In [1]: import numpy as np

In [2]: import numpy.linalg as la

In [3]: np.set_printoptions(precision=2, suppress=True, linewidth=200)

In [4]: E = np.loadtxt("test3.csv", delimiter=",")

In [5]: E
Out[5]: 
array([[-1., -1., -1., -1.],
       [-1., -2., -2., -2.],
       [-1., -2., -3., -3.],
       [-1., -2., -3., -4.]])

In [6]: # symmetric, so the eigenvalues are real

In [7]: evals, vecs = la.eig(E)

In [8]: np.round(E @ vecs[:, 0] - evals[0] * vecs[:, 0], 2) + 0
Out[8]: array([0., 0., 0., 0.])

In [9]: np.round(np.prod(evals), 2)
Out[9]: np.float64(1.0)

In [10]: np.sort(la.eigvals(la.inv(E)))
Out[10]: array([-3.53, -2.35, -1.  , -0.12])

In [11]: evals
Out[11]: array([-8.29, -1.  , -0.43, -0.28])

In [12]: (E - E.T) / 2
Out[12]: 
array([[0., 0., 0., 0.],
       [0., 0., 0., 0.],
       [0., 0., 0., 0.],
       [0., 0., 0., 0.]])

In [13]: np.sort(np.abs(la.eigvals(E)))
Out[13]: array([0.28, 0.43, 1.  , 8.29])

In [14]: la.matrix_power(E, 3)
Out[14]: 
array([[ -30.,  -56.,  -75.,  -85.],
       [ -56., -105., -141., -160.],
       [ -75., -141., -190., -216.],
       [ -85., -160., -216., -246.]])

In [15]: round(float(np.abs(la.eigvals(E)).max()), 2)
Out[15]: 8.29

In [16]: E @ E
Out[16]: 
array([[ 4.,  7.,  9., 10.],
       [ 7., 13., 17., 19.],
       [ 9., 17., 23., 26.],
       [10., 19., 26., 30.]])

In [17]: E.inv()
AttributeError: 'numpy.ndarray' object has no attribute 'inv'


In [18]: J = np.loadtxt("a.csv", delimiter=",")

In [19]: J
Out[19]: 
array([[ 13.1 ,   3.6 ,   1.99,   3.62],
       [ -2.43,   0.2 ,  -2.45,   0.63],
       [-10.24,  -2.88,  -0.67,  -2.35],
       [  7.51,   2.89,  -1.41,   4.08]])

In [20]: np.round(la.eigvals(J).sum().real, 2)
Out[20]: np.float64(16.71)

In [21]: np.round(np.einsum("ij,ji->", J, J), 2)
Out[21]: np.float64(209.25)

In [22]: np.einsum("ii->", J)
Out[22]: np.float64(16.71)

In [23]: la.eigvals(J)
Out[23]: array([14.52+0.j  ,  0.97+1.32j,  0.97-1.32j,  0.26+0.j  ])

In [24]: T = np.stack([J, -2 * J, J[::-1]])

In [25]: la.matrix_rank(T.reshape(3, -1))
Out[25]: np.int64(2)

In [26]: (T @ J.T).shape
Out[26]: (3, 4, 4)

In [27]: T.sum(axis=0)
Out[27]: 
array([[-5.59, -0.71, -3.4 ,  0.46],
       [-7.81, -3.08,  1.78, -2.98],
       [ 7.81,  3.08, -1.78,  2.98],
       [ 5.59,  0.71,  3.4 , -0.46]])

In [28]: la.norm(T, axis=(1, 2))
Out[28]: array([20.41, 40.82, 20.41])

In [29]: T.shape
Out[29]: (3, 4, 4)
